>>> import numpy as np
>>> import numpy.linalg as la
>>> np.set_printoptions(precision=1, suppress=True, linewidth=120)
>>> F = np.load("x.npy")
>>> F
array([[ 0,  1, -2,  1, -2],
       [ 2,  1, -1, -2, -2],
       [ 2, -1, -1, -2,  2],
       [-1,  0,  2,  2, -1],
       [ 2, -1, -2,  0, -1],
       [-2,  1, -1,  2,  1],
       [-2, -2,  1,  2,  0],
       [-1,  1, -2, -2,  0],
       [ 0,  0,  0, -2,  0]])
>>> Y = np.c_[F[:, :1] @ np.array([[1]]), np.array([2, 1, 2, -2, 0, 1, 0, 2, 2])]
>>> Y
array([[ 0,  2],
       [ 2,  1],
       [ 2,  2],
       [-1, -2],
       [ 2,  0],
       [-2,  1],
       [-2,  0],
       [-1,  2],
       [ 0,  2]])
>>> la.matrix_rank(Y)
np.int64(2)
>>> la.norm(la.qr(F)[0].T @ Y, axis=0) ** 2 / ((Y ** 2).sum(axis=0) + 1e-12)
array([1. , 0.8])
>>> np.round(la.norm(Y - F @ la.lstsq(F, Y)[0], axis=0), 1) + 0
array([0. , 2.3])
>>> np.round(la.lstsq(F, Y[:, 0])[0], 1) + 0
array([1., 0., 0., 0., 0.])
>>> vec = np.array([1, 7, 8, 5, 1])
>>> y = F @ vec
>>> c, lr = np.zeros(5), 1 / la.norm(F, 2) ** 2
>>> for i in range(15):
...     c -= lr * F.T @ (F @ c - y)
...     if i % 5 == 0: print(i, round(la.norm(F @ c - y), 1))
... 
0 21.5
5 11.1
10 6.7
>>> c
array([-0.1,  5.4,  7.5,  4.2,  0.1])
>>> Uu, sigma, Vh = la.svd(F, full_matrices=False)
>>> print(sigma)
[6.9 4.5 3.7 3.1 2. ]
>>> np.abs(Uu[:, 0]).round(6).argmax()
np.int64(1)
>>> print(np.round(np.sqrt((sigma ** 2).sum()), 1), round(la.norm(F), 1))
9.8 9.8
>>> np.abs(Vh[0])
array([0.6, 0.1, 0.4, 0.7, 0.1])
>>> (sigma > 1e-8).sum()
np.int64(5)
>>> np.round(Vh @ Vh.T, 1) + 0
array([[1., 0., 0., 0., 0.],
       [0., 1., 0., 0., 0.],
       [0., 0., 1., 0., 0.],
       [0., 0., 0., 1., 0.],
       [0., 0., 0., 0., 1.]])
>>> print(np.cumsum(sigma ** 2) / np.sum(sigma ** 2))
[0.5 0.7 0.9 1.  1. ]
>>> np.allclose(Uu * sigma @ Vh, F)
True
>>> np.round(Uu.T @ Uu, 1) + 0
array([[1., 0., 0., 0., 0.],
       [0., 1., 0., 0., 0.],
       [0., 0., 1., 0., 0.],
       [0., 0., 0., 1., 0.],
       [0., 0., 0., 0., 1.]])
>>> Uu.shape, sigma.shape, Vh.shape
((9, 5), (5,), (5, 5))
>>> M = np.loadtxt("case16.csv", delimiter=",")
>>> M
array([[ 1.2,  0.2,  0.6,  0.1],
       [-3.6, -2.3, -1.8, -0.3],
       [ 2.8,  2.2,  1.3,  0.6],
       [ 2.6,  1. ,  1.1,  0.7],
       [-1.7, -0.8, -0.7, -0.5],
       [ 2.4, -0.6,  1. ,  0. ],
       [-2.6,  1.6, -1.2, -0.4],
       [ 0.4,  0.8,  0.4,  0.5],
       [-3.5, -1.9, -1.7,  0.2],
       [-0.7,  0.6, -0.4,  0. ],
       [ 1.1, -0.7,  0.8, -2.2],
       [ 0.9,  1.1,  0.4,  0.4],
       [-2.8,  0.8, -1.4, -1.4],
       [ 0.3, -1.9,  0.2, -0.3],
       [-5.2,  0.5, -2.6,  0. ],
       [-3.3, -1.6, -1.8,  0. ],
       [ 0.7, -1.4,  0.2,  0.7],
       [-0.1,  0.2, -0.1, -1.3],
       [-2.4, -1.4, -1. ,  1.9],
       [-0.5, -0.5, -0.4,  0.6],
       [-3.8,  0. , -2. ,  1.4],
       [ 2.8, -0.4,  1.5, -1.3],
       [-3.9,  1.2, -2. ,  1.1],
       [-0.9, -0.3, -0.4, -0.3],
       [-3.4, -0.7, -1.7,  0.4],
       [ 2.4,  0.2,  1.3, -0.1],
       [ 0.9,  0.1,  0.6, -0.6]])
>>> hat = F @ la.solve(F.T @ F, F.T)
>>> print(la.matrix_rank(np.eye(9) - hat))
4
>>> np.round(hat @ F[:, 0], 1) + 0
array([ 0.,  2.,  2., -1.,  2., -2., -2., -1.,  0.])
>>> np.trace(hat)
np.float64(5.0)
>>> print(np.diag(hat))
[0.5 0.5 0.6 0.3 0.6 0.6 0.8 0.7 0.3]
>>> np.allclose(hat @ hat, hat)
True
>>> X = np.load("block10.npy")
>>> X
array([[ 0.3, -3. , -1. ,  1. , -1. ,  3. ,  3. ],
       [-2. , -2.7,  3. ,  3. , -1. , -3. , -3. ],
       [ 3. ,  1. ,  2.3, -2. ,  2. ,  0. ,  2. ],
       [ 3. ,  1. ,  0. , -2.7, -2. ,  1. ,  1. ],
       [ 2. ,  1. , -2. ,  3. , -0.7, -2. , -1. ],
       [-2. , -3. ,  0. ,  3. , -1. ,  3.3, -3. ],
       [ 0. , -3. , -1. ,  1. , -1. ,  3. ,  3.3]])
>>> Y = la.inv(X)
>>> print(round(float(la.det(X) * la.det(Y)), 1))
1.0
>>> vec = np.array([1, 3, 2, 2, 3, 2, 2])
>>> y = X @ vec
>>> print(y)
[  0.3 -13.1  16.6  -1.4  -1.1  -7.4   0.6]
>>> np.round(la.solve(X.T, X[2]), 1) + 0
array([0., 0., 1., 0., 0., 0., 0.])
>>> la.solve(X, y)
array([1., 3., 2., 2., 3., 2., 2.])
>>> O, evecs = la.qr(X[:, :3])[0], la.qr(X[:, 3:])[0]
>>> sigma = la.svd(O.T @ evecs, compute_uv=False)
>>> sigma.round(1) + 0
array([1. , 0.7, 0. ])
>>> (sigma > 0.9).sum()
np.int64(1)
>>> np.degrees(np.arccos(sigma.clip(0, 1)))
array([ 1.7, 45.6, 88. ])
>>> t = np.radians(45)
>>> Rm = np.eye(7)
>>> Rm[1, 1] = Rm[0, 0] = np.cos(t)
>>> Rm[1, 0], Rm[0, 1] = -np.sin(t), np.sin(t)
>>> Rm
array([[ 0.7,  0.7,  0. ,  0. ,  0. ,  0. ,  0. ],
       [-0.7,  0.7,  0. ,  0. ,  0. ,  0. ,  0. ],
       [ 0. ,  0. ,  1. ,  0. ,  0. ,  0. ,  0. ],
       [ 0. ,  0. ,  0. ,  1. ,  0. ,  0. ,  0. ],
       [ 0. ,  0. ,  0. ,  0. ,  1. ,  0. ,  0. ],
       [ 0. ,  0. ,  0. ,  0. ,  0. ,  1. ,  0. ],
       [ 0. ,  0. ,  0. ,  0. ,  0. ,  0. ,  1. ]])
>>> Y = X @ Rm.T
>>> np.round(la.det(Rm), 1), round(np.trace(Rm), 1)
(np.float64(1.0), np.float64(6.4))
>>> np.abs(Y - X).max(axis=0)
array([2.2, 2.4, 0. , 0. , 0. , 0. , 0. ])
